In [1]: import numpy as np

In [2]: from numpy import linalg as LA

In [3]: np.set_printoptions(precision=2, suppress=True, linewidth=100)

In [4]: rnd = lambda a: np.round(a, 2) + 0

In [5]: X = np.load("case15.npy")

In [6]: X
Out[6]: 
array([[-22. ,  -0.9,  -1.5],
       [-14. ,   0.4,   0.6],
       [ 10. ,  -0.9,  -0.4],
       [-22. ,   0.5,   0.6]])

In [7]: T = np.stack([X, -2 * X, X[::-1]])

In [8]: LA.matrix_rank(T)
Out[8]: array([3, 3, 3])

In [9]: rnd(LA.norm(T, axis=(1, 2)))
Out[9]: array([35.63, 71.25, 35.63])

In [10]: P = X @ LA.solve(X.T @ X, X.T)

In [11]: rnd(P @ X[:, 1])
Out[11]: array([-0.9,  0.4, -0.9,  0.5])

In [12]: rnd(P)
Out[12]: 
array([[ 0.99, -0.07,  0.01,  0.05],
       [-0.07,  0.4 ,  0.07,  0.48],
       [ 0.01,  0.07,  0.99, -0.05],
       [ 0.05,  0.48, -0.05,  0.62]])

In [13]: rnd((np.eye(4) - P) @ X)
Out[13]: 
array([[0., 0., 0.],
       [0., 0., 0.],
       [0., 0., 0.],
       [0., 0., 0.]])

In [14]: np.allclose(P @ P, P)
Out[14]: True

In [15]: rnd(np.trace(P))
Out[15]: np.float64(3.0)

In [16]: other = np.c_[X[:, :1] @ np.array([[3]]), np.array([1, 2, 2, 0])]

In [17]: other
Out[17]: 
array([[-66.,   1.],
       [-42.,   2.],
       [ 30.,   2.],
       [-66.,   0.]])

In [18]: LA.matrix_rank(other)
Out[18]: np.int64(2)

In [19]: rnd(LA.lstsq(X, other[:, 0])[0])
Out[19]: array([3., 0., 0.])

In [20]: rnd(LA.norm(LA.qr(X)[0].T @ other, axis=0) ** 2 / ((other ** 2).sum(axis=0) + 1e-12))
Out[20]: array([1.  , 0.76])

In [21]: W1 = np.array([[3, 4], [5, 8], [4, 9]])

In [22]: c = np.array([3, -3])

In [23]: H = np.maximum(X @ W1 + c, 0)

In [24]: rnd(H)
Out[24]: 
array([[ 0. ,  0. ],
       [ 0. ,  0. ],
       [26.9, 26.2],
       [ 0. ,  0. ]])

In [25]: (H > 0).astype(int)
Out[25]: 
array([[0, 0],
       [0, 0],
       [1, 1],
       [0, 0]])

In [26]: LA.matrix_rank(H)
Out[26]: np.int64(1)

In [27]: cent = np.array([[-5, -8, 3], [-9, 5, -5]])

In [28]: rnd(H @ cent)
Out[28]: 
array([[   0. ,    0. ,    0. ],
       [   0. ,    0. ,    0. ],
       [-370.3,  -84.2,  -50.3],
       [   0. ,    0. ,    0. ]])

In [29]: (H @ cent).round(6).argmax(axis=1)
Out[29]: array([0, 0, 2, 0])

In [30]: round(np.log10(LA.cond(X)))
Out[30]: 2

In [31]: [round(float(x), 2) for x in LA.svd(X, compute_uv=False)[:3]]
Out[31]: [35.55, 2.21, 0.44]

In [32]: LA.cond(X) > 100
Out[32]: np.False_

In [33]: M = np.loadtxt("x.csv", delimiter=",")

In [34]: M
Out[34]: 
array([[ 5.,  7.,  8.],
       [11., 10., 11.],
       [14., 19., 16.],
       [21., 26., 24.],
       [24., 29., 30.],
       [32., 31., 37.],
       [36., 40., 41.],
       [41., 47., 46.],
       [42., 55., 47.],
       [48., 58., 55.],
       [55., 59., 56.],
       [61., 61., 62.],
       [69., 65., 63.],
       [76., 72., 64.],
       [82., 75., 72.],
       [83., 77., 76.],
       [83., 83., 84.]])

In [35]: left, sig, VT = LA.svd(M)

In [36]: rnd(sig)
Out[36]: array([374.73,  17.94,   9.28])

In [37]: other = left[:, :1] @ np.diag(sig[:1]) @ VT[:1]

In [38]: rnd(np.abs(M - other).max())
Out[38]: np.float64(6.29)

In [39]: rnd(LA.norm(M - other, 2)), rnd(sig[1])
Out[39]: (np.float64(17.94), np.float64(17.94))

In [40]: LA.matrix_rank(other)
Out[40]: np.int64(1)

In [41]: other = np.array([[2, 0], [3, 1], [1, 1]])

In [42]: F = np.kron(np.eye(3, dtype=int), other)

In [43]: F
Out[43]: 
array([[2, 0, 0, 0, 0, 0],
       [3, 1, 0, 0, 0, 0],
       [1, 1, 0, 0, 0, 0],
       [0, 0, 2, 0, 0, 0],
       [0, 0, 3, 1, 0, 0],
       [0, 0, 1, 1, 0, 0],
       [0, 0, 0, 0, 2, 0],
       [0, 0, 0, 0, 3, 1],
       [0, 0, 0, 0, 1, 1]])

In [44]: O, Rm = LA.qr(F)

In [45]: O.shape, Rm.shape
Out[45]: ((9, 6), (6, 6))

In [46]: rnd(O)
Out[46]: 
array([[-0.53,  0.62,  0.  ,  0.  ,  0.  ,  0.  ],
       [-0.8 , -0.15,  0.  ,  0.  ,  0.  ,  0.  ],
       [-0.27, -0.77,  0.  ,  0.  ,  0.  ,  0.  ],
       [ 0.  ,  0.  , -0.53, -0.62,  0.  ,  0.  ],
       [ 0.  ,  0.  , -0.8 ,  0.15,  0.  ,  0.  ],
       [ 0.  ,  0.  , -0.27,  0.77,  0.  ,  0.  ],
       [ 0.  ,  0.  ,  0.  ,  0.  , -0.53,  0.62],
       [ 0.  ,  0.  ,  0.  ,  0.  , -0.8 , -0.15],
       [ 0.  ,  0.  ,  0.  ,  0.  , -0.27, -0.77]])

In [47]: rnd(O @ Rm)
Out[47]: 
array([[2., 0., 0., 0., 0., 0.],
       [3., 1., 0., 0., 0., 0.],
       [1., 1., 0., 0., 0., 0.],
       [0., 0., 2., 0., 0., 0.],
       [0., 0., 3., 1., 0., 0.],
       [0., 0., 1., 1., 0., 0.],
       [0., 0., 0., 0., 2., 0.],
       [0., 0., 0., 0., 3., 1.],
       [0., 0., 0., 0., 1., 1.]])

In [48]: rnd(abs(Rm[0, 0])), rnd(LA.norm(F[:, 0]))
Out[48]: (np.float64(3.74), np.float64(3.74))

In [49]: rnd(np.abs(np.diag(Rm)))
Out[49]: array([3.74, 0.93, 3.74, 0.93, 3.74, 0.93])
